$ ipython --no-banner

In [1]: import numpy as np

In [2]: from numpy import linalg as LA

In [3]: np.set_printoptions(suppress=True, linewidth=100)

In [4]: A2 = np.array([[-1, 0], [0, 1]])

In [5]: basis = np.array([[-2, -2], [-1, 0]])

In [6]: X = np.block([[A2, np.array([[1, 0], [0, 2]])], [np.zeros((2, 2)), basis]])

In [7]: X
Out[7]: 
array([[-1.,  0.,  1.,  0.],
       [ 0.,  1.,  0.,  2.],
       [ 0.,  0., -2., -2.],
       [ 0.,  0., -1.,  0.]])

In [8]: x0 = np.array([1, 0, 1, 2])

In [9]: y = X @ x0

In [10]: y
Out[10]: array([ 0.,  4., -6., -1.])

In [11]: np.round(LA.solve(X.T, X[1]), 3)
Out[11]: array([-0.,  1., -0., -0.])

In [12]: np.round(LA.solve(X, X[:, 3]), 3)
Out[12]: array([-0.,  0., -0.,  1.])

In [13]: rng = np.random.default_rng(536444)

In [14]: idx = rng.permutation(4)

In [15]: A2 = X[:, idx] * rng.choice([-1, 1], 4)

In [16]: A2
Out[16]: 
array([[-1.,  1., -0.,  0.],
       [-0., -0., -1.,  2.],
       [ 2., -0., -0., -2.],
       [ 1., -0., -0.,  0.]])

In [17]: Uu, _, vt = LA.svd(X.T @ A2)

In [18]: np.round(LA.lstsq(X, A2)[0], 3) + 0
Out[18]: 
array([[ 0., -1.,  0.,  0.],
       [ 0.,  0., -1.,  0.],
       [-1.,  0.,  0.,  0.],
       [ 0.,  0.,  0.,  1.]])

In [19]: np.round(Uu @ vt, 3) + 0
Out[19]: 
array([[ 0., -1.,  0.,  0.],
       [ 0.,  0., -1.,  0.],
       [-1.,  0.,  0.,  0.],
       [ 0.,  0.,  0.,  1.]])

In [20]: K = np.load("dump.npy")

In [21]: K.round(3)
Out[21]: 
array([[ 2.765, -0.128, -0.911, -1.11 ,  3.909],
       [ 1.869, -1.755,  0.464, -1.438,  4.018],
       [-3.004, -2.018,  2.386,  0.318, -2.471],
       [-2.929, -2.32 ,  2.554,  0.165, -2.119],
       [-2.136, -3.373,  2.951, -0.572, -0.161],
       [-0.276,  3.179, -1.958,  1.414, -2.997],
       [ 1.869, -1.756,  0.464, -1.438,  4.018],
       [-2.02 ,  1.551, -0.277,  1.411, -4.056],
       [ 2.329, -1.064, -0.149, -1.329,  4.081],
       [-2.474, -3.106,  2.899, -0.333, -0.845],
       [-3.033, -1.838,  2.279,  0.403, -2.659],
       [ 2.87 ,  2.484, -2.639, -0.075,  1.903],
       [ 1.045, -2.633,  1.328, -1.484,  3.607],
       [ 2.953,  2.239, -2.51 , -0.207,  2.219]])

In [22]: th = np.radians(60)

In [23]: r_ = np.eye(5)

In [24]: r_[1, 1] = r_[3, 3] = np.cos(th)

In [25]: r_[1, 3], r_[3, 1] = -np.sin(th), np.sin(th)

In [26]: r_.round(3)
Out[26]: 
array([[ 1.   ,  0.   ,  0.   ,  0.   ,  0.   ],
       [ 0.   ,  0.5  ,  0.   , -0.866,  0.   ],
       [ 0.   ,  0.   ,  1.   ,  0.   ,  0.   ],
       [ 0.   ,  0.866,  0.   ,  0.5  ,  0.   ],
       [ 0.   ,  0.   ,  0.   ,  0.   ,  1.   ]])

In [27]: A2 = K @ r_.T

In [28]: np.round(np.abs(A2 - K).max(axis=0), 3)
Out[28]: array([0.   , 2.814, 0.   , 2.635, 0.   ])

In [29]: np.allclose(LA.norm(K, axis=1), LA.norm(A2, axis=1))
Out[29]: True

In [30]: round(LA.det(r_), 3)
Out[30]: np.float64(1.0)

In [31]: np.round(np.sort(LA.eigvals(r_).real), 3)
Out[31]: array([0.5, 0.5, 1. , 1. , 1. ])

In [32]: np.round(r_ @ r_, 3)
Out[32]: 
array([[ 1.   ,  0.   ,  0.   ,  0.   ,  0.   ],
       [ 0.   , -0.5  ,  0.   , -0.866,  0.   ],
       [ 0.   ,  0.   ,  1.   ,  0.   ,  0.   ],
       [ 0.   ,  0.866,  0.   , -0.5  ,  0.   ],
       [ 0.   ,  0.   ,  0.   ,  0.   ,  1.   ]])

In [33]: (r_ != 0).astype(int)
Out[33]: 
array([[1, 0, 0, 0, 0],
       [0, 1, 0, 1, 0],
       [0, 0, 1, 0, 0],
       [0, 1, 0, 1, 0],
       [0, 0, 0, 0, 1]])

In [34]: (LA.matrix_power((r_ != 0) + (r_.T != 0) + np.eye(5), 5) > 0).astype(int)
Out[34]: 
array([[1, 0, 0, 0, 0],
       [0, 1, 0, 1, 0],
       [0, 0, 1, 0, 0],
       [0, 1, 0, 1, 0],
       [0, 0, 0, 0, 1]])

In [35]: rank = LA.matrix_rank(K)

In [36]: rank
Out[36]: np.int64(2)

In [37]: N = LA.svd(K)[2][rank:].T

In [38]: N.shape
Out[38]: (5, 3)

In [39]: LA.matrix_rank(K.T @ K), LA.matrix_rank(K @ K.T)
Out[39]: (np.int64(2), np.int64(2))

In [40]: cen = K - K.mean(axis=0)

In [41]: V = LA.svd(cen)[2][:2]

In [42]: A2 = cen - cen @ V.T @ V

In [43]: np.round(np.cov(cen @ V.T, rowvar=False), 3) + 0
Out[43]: 
array([[16.605,  0.   ],
       [ 0.   ,  8.955]])

In [44]: np.round(A2.std(axis=0), 3) + 0
Out[44]: array([0., 0., 0., 0., 0.])

In [45]: mat = np.array([[0, 1, 0, 1, 0, 1, 1, 1],
    ...:     [1, 0, 0, 0, 1, 0, 0, 0],
    ...:     [0, 0, 0, 0, 0, 0, 0, 0],
    ...:     [1, 0, 0, 0, 0, 1, 1, 1],
    ...:     [0, 1, 0, 0, 0, 1, 1, 1],
    ...:     [1, 0, 0, 1, 1, 0, 0, 1],
    ...:     [1, 0, 0, 1, 1, 0, 0, 0],
    ...:     [1, 0, 0, 1, 1, 1, 0, 0]])

In [46]: rank = LA.matrix_rank(mat)

In [47]: rank
Out[47]: np.int64(6)

In [48]: N = LA.svd(mat)[2][rank:].T

In [49]: np.allclose(mat @ N, 0)
Out[49]: True

In [50]: [int(LA.matrix_rank(np.delete(mat, i, axis=0))) for i in range(8)]
Out[50]: [6, 6, 6, 5, 6, 5, 6, 5]

In [51]: LA.matrix_rank(mat.T @ mat), LA.matrix_rank(mat @ mat.T)
Out[51]: (np.int64(6), np.int64(6))

In [52]: [int(LA.matrix_rank(mat[:, :j + 1])) for j in range(8)]
Out[52]: [1, 2, 2, 3, 4, 5, 5, 6]

In [53]: N.shape
Out[53]: (8, 2)

In [54]: np.allclose(mat[:-1].T @ LA.lstsq(mat[:-1].T, mat[-1])[0], mat[-1])
Out[54]: False

In [55]: np.abs(np.diag(LA.qr(mat)[1])) > 1e-9
Out[55]: array([ True,  True, False,  True,  True,  True, False,  True])

In [56]: np.trace(mat @ mat @ mat) // 6
Out[56]: np.int64(6)

In [57]: np.argwhere(np.triu(mat))
Out[57]: 
array([[0, 1],
       [0, 3],
       [0, 5],
       [0, 6],
       [0, 7],
       [1, 4],
       [3, 5],
       [3, 6],
       [3, 7],
       [4, 5],
       [4, 6],
       [4, 7],
       [5, 7]])

In [58]: L = np.diag(mat.sum(axis=1)) - mat

In [59]: L @ np.ones(8)
Out[59]: array([0., 0., 0., 0., 0., 0., 0., 0.])

In [60]: np.round(LA.eigvalsh(L), 3) + 0
Out[60]: array([0.   , 0.   , 1.903, 3.   , 3.883, 5.   , 5.509, 6.704])

In [61]: LA.matrix_rank(L)
Out[61]: np.int64(6)

In [62]: round(LA.det(L[1:, 1:]))
Out[62]: 0

In [63]: (LA.eigvalsh(L) < 1e-8).sum()
Out[63]: np.int64(2)

In [64]: L
Out[64]: 
array([[ 5, -1,  0, -1,  0, -1, -1, -1],
       [-1,  2,  0,  0, -1,  0,  0,  0],
       [ 0,  0,  0,  0,  0,  0,  0,  0],
       [-1,  0,  0,  4,  0, -1, -1, -1],
       [ 0, -1,  0,  0,  4, -1, -1, -1],
       [-1,  0,  0, -1, -1,  4,  0, -1],
       [-1,  0,  0, -1, -1,  0,  3,  0],
       [-1,  0,  0, -1, -1, -1,  0,  4]])

In [65]: vals, V = LA.eigh(L)

In [66]: x0 = np.array([7, 5, -3, -4, 1, 4, -4, 5])

In [67]: np.round(V * np.maximum(vals, 0) @ V.T, 3) + 0
Out[67]: 
array([[ 5., -1.,  0., -1.,  0., -1., -1., -1.],
       [-1.,  2.,  0.,  0., -1.,  0.,  0.,  0.],
       [ 0.,  0.,  0.,  0.,  0.,  0.,  0.,  0.],
       [-1.,  0.,  0.,  4.,  0., -1., -1., -1.],
       [ 0., -1.,  0.,  0.,  4., -1., -1., -1.],
       [-1.,  0.,  0., -1., -1.,  4.,  0., -1.],
       [-1.,  0.,  0., -1., -1.,  0.,  3.,  0.],
       [-1.,  0.,  0., -1., -1., -1.,  0.,  4.]])

In [68]: M = np.arange(91).reshape(7, 13) + -1

In [69]: M
Out[69]: 
array([[-1,  0,  1,  2,  3,  4,  5,  6,  7,  8,  9, 10, 11],
       [12, 13, 14, 15, 16, 17, 18, 19, 20, 21, 22, 23, 24],
       [25, 26, 27, 28, 29, 30, 31, 32, 33, 34, 35, 36, 37],
       [38, 39, 40, 41, 42, 43, 44, 45, 46, 47, 48, 49, 50],
       [51, 52, 53, 54, 55, 56, 57, 58, 59, 60, 61, 62, 63],
       [64, 65, 66, 67, 68, 69, 70, 71, 72, 73, 74, 75, 76],
       [77, 78, 79, 80, 81, 82, 83, 84, 85, 86, 87, 88, 89]])

In [70]: G = M.T @ M

In [71]: (M @ M.T).shape
Out[71]: (7, 7)

In [72]: np.round(LA.svd(M, compute_uv=False) ** 2, 3) + 0
Out[72]: array([238637.588,    328.412,      0.   ,      0.   ,      0.   ,      0.   ,      0.   ])

In [73]: LA.matrix_rank(G)
Out[73]: np.int64(2)

In [74]: u = np.array([7, 4, 9])

In [75]: np.cross(M[6, :3], M[2, :3])
Out[75]: array([  52, -104,   52])

In [76]: np.correlate(M[6], M[2], "full")
Out[76]: 
array([ 2849,  5658,  8426, 11152, 13835, 16474, 19068, 21616, 24117, 26570, 28974, 31328, 33631,
       30704, 27830, 25010, 22245, 19536, 16884, 14290, 11755,  9280,  6866,  4514,  2225])

In [77]: np.convolve(M[6], u)
Out[77]: array([ 539,  854, 1558, 1578, 1598, 1618, 1638, 1658, 1678, 1698, 1718, 1738, 1758, 1148,  801])

In [78]: np.array([np.convolve(row, u, "same") for row in M])
Out[78]: 
array([[  -4,   -2,   18,   38,   58,   78,   98,  118,  138,  158,  178,  198,  134],
       [ 139,  258,  278,  298,  318,  338,  358,  378,  398,  418,  438,  458,  303],
       [ 282,  518,  538,  558,  578,  598,  618,  638,  658,  678,  698,  718,  472],
       [ 425,  778,  798,  818,  838,  858,  878,  898,  918,  938,  958,  978,  641],
       [ 568, 1038, 1058, 1078, 1098, 1118, 1138, 1158, 1178, 1198, 1218, 1238,  810],
       [ 711, 1298, 1318, 1338, 1358, 1378, 1398, 1418, 1438, 1458, 1478, 1498,  979],
       [ 854, 1558, 1578, 1598, 1618, 1638, 1658, 1678, 1698, 1718, 1738, 1758, 1148]])

In [79]: np.polyval(u, M[6])
Out[79]: array([41820, 42909, 44012, 45129, 46260, 47405, 48564, 49737, 50924, 52125, 53340, 54569, 55812])
